% python3 -q
>>> import numpy as np
>>> import numpy.linalg as la
>>> np.set_printoptions(suppress=True, linewidth=200)
>>> f = np.array([2, 1, 0, 0])
>>> rng = np.random.default_rng(859912)
>>> mat = np.outer(rng.normal(size=30), f) + 0.3 * rng.normal(size=(30, 4))
>>> print(mat.round(1) + 0)
[[ 1.4 -0.1  0.1 -0.1]
 [-3.4 -1.9 -0.1 -0.6]
 [-1.6 -0.8  0.6  0. ]
 [ 4.2  2.2  0.3 -0.7]
 [ 0.3 -0.1 -0.1 -0.5]
 [-1.  -0.7  0.1 -0.4]
 [ 1.7  0.6  0.2  0.2]
 [ 2.9  1.5 -0.4 -0.1]
 [-2.7 -1.6  0.4  0. ]
 [ 4.5  2.4  0.  -0.1]
 [-1.5 -0.3 -0.2 -0.1]
 [-2.5 -1.4  0.1  0.2]
 [-0.8 -0.4  0.4  0.2]
 [-0.8  0.2 -0.7 -0.3]
 [ 3.1  1.4 -0.6 -0.5]
 [-4.5 -1.7 -0.6  0.2]
 [ 0.6  0.9 -0.1 -0.2]
 [-0.9  0.1  0.  -0.1]
 [-2.2 -1.5  0.1 -0.1]
 [ 2.4  1.2  0.3  0.2]
 [ 0.9  1.1 -0.1  0.1]
 [ 1.6  1.2  0.   0. ]
 [-0.9 -0.8  0.   0.4]
 [-3.9 -1.5  0.   0.5]
 [ 0.1 -0.3  0.1  0.3]
 [-2.2 -1.5 -0.1 -0.5]
 [ 0.3  0.5 -0.2 -0.1]
 [ 0.7  0.  -0.4 -0.2]
 [ 1.4  0.3  0.2  0.1]
 [ 1.9  1.8 -0.2 -0.5]]
>>> P = mat @ la.solve(mat.T @ mat, mat.T)
>>> print(np.round(np.trace(P), 1))
4.0
>>> Xs = mat - mat.mean(axis=0)
>>> evecs = la.svd(Xs)[2][:1]
>>> A2 = Xs - Xs @ evecs.T @ evecs
>>> print(np.round(np.cov(Xs @ evecs.T, rowvar=False), 1))
6.7
>>> print(np.round((Xs @ evecs.T).std(axis=0), 1))
[2.5]
>>> data = np.load("m.npy")
>>> print(data)
[[3 0 2 2 2]
 [2 3 0 2 2]
 [2 2 3 0 2]
 [2 2 2 3 0]
 [0 2 2 2 3]]
>>> P = np.triu(np.array([[1, 2, 2, 2, 0],
...     [1, 2, 0, 0, 0],
...     [0, 2, 0, 1, 1],
...     [2, 0, 0, 2, 1],
...     [2, 1, 1, 0, 2]]), 1) + np.eye(5)
>>> A2 = P @ data @ la.inv(P)
>>> print(np.round(np.poly(A2), 1))
[   1.  -15.   70. -170.  265. -279.]
>>> print(la.matrix_rank(A2))
5
>>> Xs = mat - mat.mean(axis=1)
Traceback (most recent call last):
  File "<python-input-20>", line 1, in <module>
    Xs = mat - mat.mean(axis=1)
         ~~~~^~~~~~~~~~~~~~~~~~
ValueError: operands could not be broadcast together with shapes (30,4) (30,) 
>>> Xs = mat - mat.mean(axis=0)
>>> left, sv, Vh = la.svd(Xs, full_matrices=False)
>>> print(np.round(Xs.mean(axis=0), 1) + 0)
[0. 0. 0. 0.]
>>> print((np.sign(left[:, 0]) == np.sign(left[0, 0])).astype(int))
[1 0 0 1 1 0 1 1 0 1 0 0 0 0 1 0 1 0 0 1 1 1 0 0 0 0 1 1 1 1]
>>> print(np.round(Vh[0] * np.sign(Vh[0, np.abs(Vh[0]).argmax()]), 1) + 0)
[0.9 0.5 0.  0. ]
>>> print(np.abs(Vh[0]).argmax())
0
>>> print(sv.round(1))
[13.9  2.1  1.7  1.3]
>>> print(la.matrix_rank(Xs))
4
>>> print((data @ data)[0])
[17 12 20 16 16]
>>> print(data @ np.ones(5))
[9. 9. 9. 9. 9.]
>>> print(data @ (-1.0) ** np.arange(5))
[ 5. -1.  5. -1.  1.]
>>> print(np.round(np.fft.fft(data[0]), 1))
[9. +0.j  0.4+1.9j 2.6+1.2j 2.6-1.2j 0.4-1.9j]
>>> lab = rng.permutation(5)
>>> A2 = data[:, lab] * rng.choice([-1, 1], 5)
>>> print(A2)
[[ 0 -2  2 -2  3]
 [ 3  0  2 -2  2]
 [ 2 -3  2  0  2]
 [ 2 -2  0 -3  2]
 [ 2 -2  3 -2  0]]
>>> left, _, Vh = la.svd(data.T @ A2)
>>> print(np.round(left @ Vh, 1) + 0)
[[ 0.  0.  0.  0.  1.]
 [ 1.  0.  0.  0.  0.]
 [ 0. -1.  0.  0.  0.]
 [ 0.  0.  0. -1.  0.]
 [ 0.  0.  1.  0.  0.]]
>>> print(lab)
[1 2 4 3 0]
>>> print(np.round(la.lstsq(data, A2)[0], 1) + 0)
[[ 0.  0.  0.  0.  1.]
 [ 1.  0.  0.  0.  0.]
 [ 0. -1.  0.  0.  0.]
 [ 0.  0.  0. -1.  0.]
 [ 0.  0.  1.  0.  0.]]
>>> lab = mat[:, 1] > np.median(mat[:, 1])
>>> f = mat[lab].mean(axis=0) - mat[~lab].mean(axis=0)
>>> print(np.round((((mat - mat.mean(axis=0)) @ f > 0) == lab).mean(), 1))
0.9
>>> print(f.round(1))
[ 3.3  2.  -0.2 -0.1]
>>> X = np.load("out9.npy")
>>> print(X)
[[ 10  -6   5   0   0]
 [ -6  18  -9 -12  12]
 [  5  -9   5   5  -5]
 [  0 -12   5  10 -10]
 [  0  12  -5 -10  10]]
>>> # equal to its transpose
>>> lab = rng.permutation(5)
>>> print(lab)
[0 3 2 1 4]
>>> A2 = X[lab][:, lab]
>>> print(np.round(np.sort(np.abs(la.eigvals(A2))), 1) + 0)
[ 0.   0.   0.  12.3 40.7]
>>> print(np.trace(A2))
53
